In [1]: import numpy as np

In [2]: from numpy import linalg as LA

In [3]: np.set_printoptions(precision=1, suppress=True, linewidth=140)

In [4]: X = np.load("out1.npy")

In [5]: X
Out[5]: 
array([[ 0,  0,  3, -2],
       [ 0,  0,  0,  0],
       [ 0,  0,  6, -4]])

In [6]: np.argsort(-LA.norm(X, axis=0).round(6), kind="stable")[:3]
Out[6]: array([2, 3, 0])

In [7]: LA.cond(X) > 100
Out[7]: np.True_

In [8]: X @ LA.pinv(X) @ X
Out[8]: 
array([[ 0.,  0.,  3., -2.],
       [ 0.,  0.,  0.,  0.],
       [ 0.,  0.,  6., -4.]])

In [9]: LA.lstsq(X[:-1].T, X[-1])[2]
Out[9]: np.int32(1)

In [10]: Uu, sig, Vt = LA.svd(X)

In [11]: V = Vt[:(sig > 1e-8).sum()]

In [12]: rng = np.random.default_rng(8743)

In [13]: x0 = X[0] + -2 * X[1] + rng.integers(2) * np.eye(4)[1]

In [14]: x0
Out[14]: array([ 0.,  1.,  3., -2.])

In [15]: LA.matrix_rank(np.vstack([X, x0]))
Out[15]: np.int64(2)

In [16]: np.round(LA.norm(x0 - V.T @ V @ x0), 1)
Out[16]: np.float64(1.0)

In [17]: np.round(V.T @ V, 1) + 0
Out[17]: 
array([[ 0. ,  0. ,  0. ,  0. ],
       [ 0. ,  0. ,  0. ,  0. ],
       [ 0. ,  0. ,  0.7, -0.5],
       [ 0. ,  0. , -0.5,  0.3]])

In [18]: np.allclose(V.T @ V @ x0, x0)
Out[18]: False

In [19]: Y = np.array([[1, 1], [1, -1]])

In [20]: arr = np.kron(Y, np.kron(Y, Y))[rng.permutation(8)][:2]

In [21]: arr
Out[21]: 
array([[ 1,  1,  1,  1,  1,  1,  1,  1],
       [ 1,  1,  1,  1, -1, -1, -1, -1]])

In [22]: # column 1 repeats column 0

In [23]: r0, v = arr[0], arr[1]

In [24]: r0 @ v
Out[24]: np.int64(0)

In [25]: p = (r0 @ v) / (r0 @ r0) * r0

In [26]: p
Out[26]: array([0., 0., 0., 0., 0., 0., 0., 0.])

In [27]: (v - p) @ r0
Out[27]: np.float64(0.0)

In [28]: Y = np.array([[5, 1, 3],
    ...:     [5, 5, 5],
    ...:     [3, 5, 1],
    ...:     [2, 3, 2],
    ...:     [4, 2, 0],
    ...:     [2, 5, 5],
    ...:     [5, 0, 5],
    ...:     [4, 1, 3]])

In [29]: arr @ Y
Out[29]: 
array([[30, 22, 24],
       [ 0,  6, -2]])

In [30]: np.einsum("ij->j", arr)
Out[30]: array([2, 2, 2, 2, 0, 0, 0, 0])

In [31]: Y.T @ arr.T
Out[31]: 
array([[30,  0],
       [22,  6],
       [24, -2]])

In [32]: LA.matrix_rank(np.vstack([arr, Y.T]))
Out[32]: np.int64(5)

In [33]: np.einsum("ik,kj->ij", arr, Y)
Out[33]: 
array([[30, 22, 24],
       [ 0,  6, -2]])

In [34]: np.einsum("ij,ij->i", arr, arr)
Out[34]: array([8, 8])

In [35]: Y @ arr
ValueError: matmul: Input operand 1 has a mismatch in its core dimension 0, with gufunc signature (n?,k),(k,m?)->(n?,m?) (size 2 is different from 3)
